$ ipython --no-banner

In [1]: import numpy as np

In [2]: from numpy import linalg as LA

In [3]: np.set_printoptions(precision=1, suppress=True, linewidth=100, legacy="1.25")

In [4]: def rnd(a):
   ...:     return np.round(a, 1) + 0
   ...: 

In [5]: M = np.load("case13.npy")

In [6]: M
Out[6]: 
array([[26, 10, 28,  4,  6, 21, 18],
       [10,  5, 12,  4,  3, 10,  8],
       [28, 12, 38, 20, 10, 27, 28],
       [ 4,  4, 20, 32,  8, 12, 20],
       [ 6,  3, 10,  8,  3,  7,  8],
       [21, 10, 27, 12,  7, 21, 19],
       [18,  8, 28, 20,  8, 19, 22]])

In [7]: LA.norm(M, axis=1).argmax()
Out[7]: 2

In [8]: rnd(LA.norm(M) ** 2 / LA.norm(M, 2) ** 2)
Out[8]: 1.1

In [9]: rnd(LA.norm(M[3] - M[2]))
Out[9]: 37.4

In [10]: r = LA.matrix_rank(M)

In [11]: r
Out[11]: 3

In [12]: N = LA.svd(M)[2][r:].T

In [13]: [int(LA.matrix_rank(np.delete(M, i, axis=0))) for i in range(7)]
Out[13]: [3, 3, 3, 3, 3, 3, 3]

In [14]: N.shape
Out[14]: (7, 4)

In [15]: [int(LA.matrix_rank(M[:, :j + 1])) for j in range(7)]
Out[15]: [1, 2, 3, 3, 3, 3, 3]

In [16]: evals, vecs = LA.eigh(M)

In [17]: rnd(vecs @ np.diag(evals) @ vecs.T)
Out[17]: 
array([[26., 10., 28.,  4.,  6., 21., 18.],
       [10.,  5., 12.,  4.,  3., 10.,  8.],
       [28., 12., 38., 20., 10., 27., 28.],
       [ 4.,  4., 20., 32.,  8., 12., 20.],
       [ 6.,  3., 10.,  8.,  3.,  7.,  8.],
       [21., 10., 27., 12.,  7., 21., 19.],
       [18.,  8., 28., 20.,  8., 19., 22.]])

In [18]: rnd(LA.svd(M, compute_uv=False))
Out[18]: array([116.4,  28.4,   2.2,   0. ,   0. ,   0. ,   0. ])

In [19]: rnd(evals.sum()), np.trace(M)
Out[19]: (147.0, 147)

In [20]: np.unique(evals.round(6) + 0, return_counts=True)[1]
Out[20]: array([4, 1, 1, 1])

In [21]: rnd(vecs.T @ vecs)
Out[21]: 
array([[1., 0., 0., 0., 0., 0., 0.],
       [0., 1., 0., 0., 0., 0., 0.],
       [0., 0., 1., 0., 0., 0., 0.],
       [0., 0., 0., 1., 0., 0., 0.],
       [0., 0., 0., 0., 1., 0., 0.],
       [0., 0., 0., 0., 0., 1., 0.],
       [0., 0., 0., 0., 0., 0., 1.]])

In [22]: rnd(vecs.T @ M @ vecs)
Out[22]: 
array([[  0. ,   0. ,   0. ,   0. ,   0. ,   0. ,   0. ],
       [  0. ,   0. ,   0. ,   0. ,   0. ,   0. ,   0. ],
       [  0. ,   0. ,   0. ,   0. ,   0. ,   0. ,   0. ],
       [  0. ,   0. ,   0. ,   0. ,   0. ,   0. ,   0. ],
       [  0. ,   0. ,   0. ,   0. ,   2.2,   0. ,   0. ],
       [  0. ,   0. ,   0. ,   0. ,   0. ,  28.4,   0. ],
       [  0. ,   0. ,   0. ,   0. ,   0. ,   0. , 116.4]])

In [23]: evals, vecs = LA.eigh(M)

In [24]: vec = np.array([2, 5, -3, 2, -4, -4, -5])

In [25]: rnd(vecs * np.abs(evals) @ vecs.T)
Out[25]: 
array([[26., 10., 28.,  4.,  6., 21., 18.],
       [10.,  5., 12.,  4.,  3., 10.,  8.],
       [28., 12., 38., 20., 10., 27., 28.],
       [ 4.,  4., 20., 32.,  8., 12., 20.],
       [ 6.,  3., 10.,  8.,  3.,  7.,  8.],
       [21., 10., 27., 12.,  7., 21., 19.],
       [18.,  8., 28., 20.,  8., 19., 22.]])

In [26]: np.abs(M).sum(axis=1).max(), rnd(np.abs(evals).max())
Out[26]: (163, 116.4)

In [27]: rnd(vec @ M @ vec / (vec @ vec)), rnd(evals[0]), rnd(evals[-1])
Out[27]: (16.3, 0.0, 116.4)

In [28]: rnd(LA.eigvalsh(M[1:, 1:]))
Out[28]: array([ 0. ,  0. ,  0. ,  1.8, 19.7, 99.5])

In [29]: (np.sign(vecs[:, -1].round(6)) == np.sign(vecs[0, -1].round(6))).astype(int)
Out[29]: array([1, 1, 1, 1, 1, 1, 1])

In [30]: rnd(vecs * np.maximum(evals, 0) @ vecs.T)
Out[30]: 
array([[26., 10., 28.,  4.,  6., 21., 18.],
       [10.,  5., 12.,  4.,  3., 10.,  8.],
       [28., 12., 38., 20., 10., 27., 28.],
       [ 4.,  4., 20., 32.,  8., 12., 20.],
       [ 6.,  3., 10.,  8.,  3.,  7.,  8.],
       [21., 10., 27., 12.,  7., 21., 19.],
       [18.,  8., 28., 20.,  8., 19., 22.]])

In [31]: vec = np.array([2, 2, 2, 0, 2, 1, -2])

In [32]: (M * vec).sum(axis=1)
Out[32]: array([125,  54, 147,  44,  35, 113,  99])

In [33]: (M @ vec).argmax()
Out[33]: 2

In [34]: M @ np.eye(7)[5]
Out[34]: array([21., 10., 27., 12.,  7., 21., 19.])

In [35]: LA.norm(M @ vec) <= LA.norm(M, 2) * LA.norm(vec) + 1e-9
Out[35]: True

In [36]: np.sign((M @ vec).round(6))
Out[36]: array([1, 1, 1, 1, 1, 1, 1])

In [37]: M @ np.ones(7)
Out[37]: array([113.,  52., 163., 100.,  45., 117., 123.])

In [38]: M * vec
Out[38]: 
array([[ 52,  20,  56,   0,  12,  21, -36],
       [ 20,  10,  24,   0,   6,  10, -16],
       [ 56,  24,  76,   0,  20,  27, -56],
       [  8,   8,  40,   0,  16,  12, -40],
       [ 12,   6,  20,   0,   6,   7, -16],
       [ 42,  20,  54,   0,  14,  21, -38],
       [ 36,  16,  56,   0,  16,  19, -44]])
